$ ipython --no-banner

In [1]: import numpy as np

In [2]: from numpy import linalg as LA

In [3]: np.set_printoptions(precision=2, suppress=True, linewidth=120)

In [4]: def rd(a):
   ...:     return np.round(a, 2) + 0
   ...: 

In [5]: A = np.load("x.npy")

In [6]: rd(A)
Out[6]: 
array([[0.27, 0.27, 0.09, 0.18, 0.18],
       [0.11, 0.44, 0.33, 0.  , 0.11],
       [0.  , 0.12, 0.5 , 0.  , 0.38],
       [0.09, 0.09, 0.27, 0.36, 0.18],
       [0.27, 0.27, 0.18, 0.  , 0.27]])

In [7]: rng = np.random.default_rng(18)

In [8]: lab = rng.permutation(5)

In [9]: lab
Out[9]: array([0, 2, 1, 4, 3])

In [10]: A2 = A[lab][:, lab]

In [11]: rd(np.trace(A2))
Out[11]: np.float64(1.85)

In [12]: rd(A2)
Out[12]: 
array([[0.27, 0.09, 0.27, 0.18, 0.18],
       [0.  , 0.5 , 0.12, 0.38, 0.  ],
       [0.11, 0.33, 0.44, 0.11, 0.  ],
       [0.27, 0.18, 0.27, 0.27, 0.  ],
       [0.09, 0.27, 0.09, 0.18, 0.36]])

In [13]: K = np.load("layer15.npy")

In [14]: rd(K)
Out[14]: 
array([[-4.82,  0.22, -1.33],
       [ 4.84, -0.48, -1.17],
       [ 4.99, -0.37, -0.04],
       [-0.15, -0.5 , -4.97],
       [-0.8 , -0.44, -4.92],
       [ 4.27, -0.57, -2.54],
       [-1.5 , -0.37, -4.76],
       [ 4.84, -0.23,  1.22],
       [ 4.55, -0.54, -2.  ],
       [-4.87,  0.47,  1.03],
       [ 4.12, -0.02,  2.84],
       [ 4.12, -0.59, -2.78],
       [ 1.76, -0.6 , -4.64],
       [-4.76,  0.2 , -1.53],
       [ 4.29, -0.06,  2.56],
       [-2.65, -0.23, -4.23],
       [-4.51,  0.55,  2.09],
       [-3.31, -0.14, -3.74],
       [-4.38,  0.08, -2.4 ],
       [-3.41, -0.12, -3.65],
       [-1.47,  0.59,  4.74],
       [ 1.11,  0.41,  4.86],
       [-4.58,  0.14, -2.  ],
       [-4.95,  0.43,  0.58],
       [-4.18,  0.58,  2.68],
       [-0.27,  0.53,  4.97],
       [-3.57, -0.09, -3.5 ]])

In [15]: r0 = np.array([0, -1, 1])

In [16]: rd(np.convolve(K[14], r0))
Out[16]: array([ 0.  , -4.29,  4.35, -2.62,  2.56])

In [17]: rd(np.correlate(K[14], K[18], "full"))
Out[17]: array([-10.31,   0.48, -24.98,   0.45, -11.24])

In [18]: np.abs(np.diag(LA.qr(K)[1])) > 1e-9
Out[18]: array([ True,  True, False])

In [19]: np.unique(K.round(6), axis=0).shape
Out[19]: (27, 3)

In [20]: left, sig, VT = LA.svd(K)

In [21]: vecs = VT[:(sig > 1e-8).sum()]

In [22]: vec = K[9] + -3 * K[26] + rng.integers(2) * np.eye(3)[0]

In [23]: rd(vec)
Out[23]: array([ 5.83,  0.74, 11.54])

In [24]: LA.matrix_rank(np.vstack([K, vec]))
Out[24]: np.int64(2)

In [25]: np.allclose(vecs.T @ vecs @ vec, vec)
Out[25]: True

In [26]: rd(np.diag(vecs.T @ vecs))
Out[26]: array([0.99, 0.02, 0.99])

In [27]: rd(vecs.T @ vecs)
Out[27]: 
array([[ 0.99, -0.07,  0.01],
       [-0.07,  0.02,  0.1 ],
       [ 0.01,  0.1 ,  0.99]])

In [28]: rd(LA.norm(vec - vecs.T @ vecs @ vec))
Out[28]: np.float64(0.0)
